% ipython --no-banner

In [1]: import numpy as np

In [2]: import numpy.linalg as la

In [3]: np.set_printoptions(suppress=True, linewidth=200)

In [4]: def rnd(a):
   ...:     return np.round(a, 2) + 0
   ...: 

In [5]: M = np.loadtxt("mat.csv", delimiter=",")

In [6]: M
Out[6]: 
array([[-3.,  2.,  0.,  0.,  0.,  0.,  0.,  0.,  0.,  0.,  0.],
       [ 2.,  3.,  2.,  0.,  0.,  0.,  0.,  0.,  0.,  0.,  0.],
       [ 0.,  2.,  1.,  2.,  0.,  0.,  0.,  0.,  0.,  0.,  0.],
       [ 0.,  0.,  2.,  1.,  2.,  0.,  0.,  0.,  0.,  0.,  0.],
       [ 0.,  0.,  0.,  2., -1.,  2.,  0.,  0.,  0.,  0.,  0.],
       [ 0.,  0.,  0.,  0.,  2.,  2.,  2.,  0.,  0.,  0.,  0.],
       [ 0.,  0.,  0.,  0.,  0.,  2., -1.,  2.,  0.,  0.,  0.],
       [ 0.,  0.,  0.,  0.,  0.,  0.,  2.,  1.,  2.,  0.,  0.],
       [ 0.,  0.,  0.,  0.,  0.,  0.,  0.,  2.,  2.,  2.,  0.],
       [ 0.,  0.,  0.,  0.,  0.,  0.,  0.,  0.,  2., -1.,  2.],
       [ 0.,  0.,  0.,  0.,  0.,  0.,  0.,  0.,  0.,  2.,  2.]])

In [7]: M.inv()
---------------------------------------------------------------------------
AttributeError                            Traceback (most recent call last)
Cell In[7], line 1
----> 1 M.inv()

AttributeError: 'numpy.ndarray' object has no attribute 'inv'

In [8]: rnd(la.matrix_power(M, 4))
Out[8]: 
array([[185.,  32.,  88.,  16.,  16.,   0.,   0.,   0.,   0.,   0.,   0.],
       [ 32., 369., 224., 136.,  32.,  16.,   0.,   0.,   0.,   0.,   0.],
       [ 88., 224., 193., 104.,  72.,  24.,  16.,   0.,   0.,   0.,   0.],
       [ 16., 136., 104., 129.,  24.,  84.,   8.,  16.,   0.,   0.,   0.],
       [ 16.,  32.,  72.,  24., 117.,  50.,  76.,   8.,  16.,   0.,   0.],
       [  0.,  16.,  24.,  84.,  50., 184.,  50.,  84.,  32.,  16.,   0.],
       [  0.,   0.,  16.,   8.,  76.,  50., 117.,  32.,  84.,   8.,  16.],
       [  0.,   0.,   0.,  16.,   8.,  84.,  32., 149., 134.,  84.,  32.],
       [  0.,   0.,   0.,   0.,  16.,  32.,  84., 134., 216.,  74.,  84.],
       [  0.,   0.,   0.,   0.,   0.,  16.,   8.,  84.,  74., 105.,  42.],
       [  0.,   0.,   0.,   0.,   0.,   0.,  16.,  32.,  84.,  42.,  84.]])

In [9]: np.allclose(M, M.T)
Out[9]: True

In [10]: rnd(np.abs(la.eigvals(M)).max())
Out[10]: np.float64(5.0)

In [11]: la.norm(M, axis=1).argmax()
Out[11]: np.int64(1)

In [12]: rnd(la.norm(M, 1)), rnd(la.norm(M, np.inf))
Out[12]: (np.float64(7.0), np.float64(7.0))

In [13]: rnd(la.norm(M, axis=0))
Out[13]: array([3.61, 4.12, 3.  , 3.  , 3.  , 3.46, 3.  , 3.  , 3.46, 3.  , 2.83])

In [14]: U, s, VT = la.svd(M, full_matrices=False)

In [15]: rnd(np.cumsum(s ** 2) / np.sum(s ** 2))
Out[15]: array([0.22, 0.4 , 0.53, 0.65, 0.76, 0.83, 0.9 , 0.95, 0.99, 1.  , 1.  ])

In [16]: rnd(VT @ VT.T)
Out[16]: 
array([[1., 0., 0., 0., 0., 0., 0., 0., 0., 0., 0.],
       [0., 1., 0., 0., 0., 0., 0., 0., 0., 0., 0.],
       [0., 0., 1., 0., 0., 0., 0., 0., 0., 0., 0.],
       [0., 0., 0., 1., 0., 0., 0., 0., 0., 0., 0.],
       [0., 0., 0., 0., 1., 0., 0., 0., 0., 0., 0.],
       [0., 0., 0., 0., 0., 1., 0., 0., 0., 0., 0.],
       [0., 0., 0., 0., 0., 0., 1., 0., 0., 0., 0.],
       [0., 0., 0., 0., 0., 0., 0., 1., 0., 0., 0.],
       [0., 0., 0., 0., 0., 0., 0., 0., 1., 0., 0.],
       [0., 0., 0., 0., 0., 0., 0., 0., 0., 1., 0.],
       [0., 0., 0., 0., 0., 0., 0., 0., 0., 0., 1.]])

In [17]: rnd(s / s[0])
Out[17]: array([1.  , 0.92, 0.77, 0.75, 0.71, 0.59, 0.56, 0.47, 0.47, 0.13, 0.12])

In [18]: (s > 1e-8).sum()
Out[18]: np.int64(11)

In [19]: mat = np.loadtxt("a.csv", delimiter=",")

In [20]: print(mat)
[[  1.  -2.   4.  -8.]
 [  1.  -1.   1.  -1.]
 [  1.   0.   0.   0.]
 [  1.   1.   1.   1.]
 [  1.   2.   4.   8.]
 [  1.   3.   9.  27.]
 [  1.   4.  16.  64.]
 [  1.   5.  25. 125.]
 [  1.   6.  36. 216.]
 [  1.   7.  49. 343.]
 [  1.   8.  64. 512.]
 [  1.   9.  81. 729.]]

In [21]: rnd(la.norm(mat, 2) / la.norm(mat))
Out[21]: np.float64(1.0)

In [22]: rnd(np.abs(la.svd(mat)[2][-1]))
Out[22]: array([0.99, 0.09, 0.12, 0.01])

In [23]: la.cond(mat) > 100
Out[23]: np.True_

In [24]: [round(float(x), 2) for x in la.svd(mat, compute_uv=False)[:3]]
Out[24]: [996.81, 21.67, 3.84]

In [25]: F = np.loadtxt("x.csv", delimiter=",")

In [26]: print(F)
[[ 0.1 -0.7  0.4 -2.4  0.3 -0.6 -1.1]
 [-1.2 -0.1  1.2 -0.5 -0.7  0.9  0.1]
 [ 0.2 -0.8 -0.9  2.1  1.3 -3.3 -0.2]
 [ 0.4  0.7  0.3 -0.1  1.1 -1.5  0.8]
 [ 0.2 -0.1  0.9  0.6 -0.1  0.6 -0.1]
 [ 0.3  3.1  1.  -2.3  1.  -3.  -0.8]
 [ 2.2 -0.9  1.1  0.5 -0.6 -0.6 -1.3]
 [ 0.2 -0.3  0.7  0.7 -0.4  1.5  2.6]
 [-0.1 -0.2 -1.2  0.4  0.6  0.  -2. ]
 [-2.4 -1.  -0.2 -0.5  0.6 -3.6  0.9]]

In [27]: out = np.c_[F[:, :3] @ np.array([[0, -1, 1], [1, -1, 3], [-3, 1, 0]]), np.array([2, 1, 1, 1, 1, 2, 0, 0, 1, 3])]

In [28]: rnd(out)
Out[28]: 
array([[-1.9,  1. , -2. ,  2. ],
       [-3.7,  2.5, -1.5,  1. ],
       [ 1.9, -0.3, -2.2,  1. ],
       [-0.2, -0.8,  2.5,  1. ],
       [-2.8,  0.8, -0.1,  1. ],
       [ 0.1, -2.4,  9.6,  2. ],
       [-4.2, -0.2, -0.5,  0. ],
       [-2.4,  0.8, -0.7,  0. ],
       [ 3.4, -0.9, -0.7,  1. ],
       [-0.4,  3.2, -5.4,  3. ]])

In [29]: la.matrix_rank(np.c_[F, out])
Out[29]: np.int64(8)

In [30]: la.matrix_rank(out)
Out[30]: np.int64(4)

In [31]: rnd(la.lstsq(F, out[:, 0])[0])
Out[31]: array([ 0.,  1., -3.,  0.,  0.,  0.,  0.])

In [32]: rnd(la.norm(la.qr(F)[0].T @ out, axis=0) ** 2 / ((out ** 2).sum(axis=0) + 1e-12))
Out[32]: array([1.  , 1.  , 1.  , 0.93])
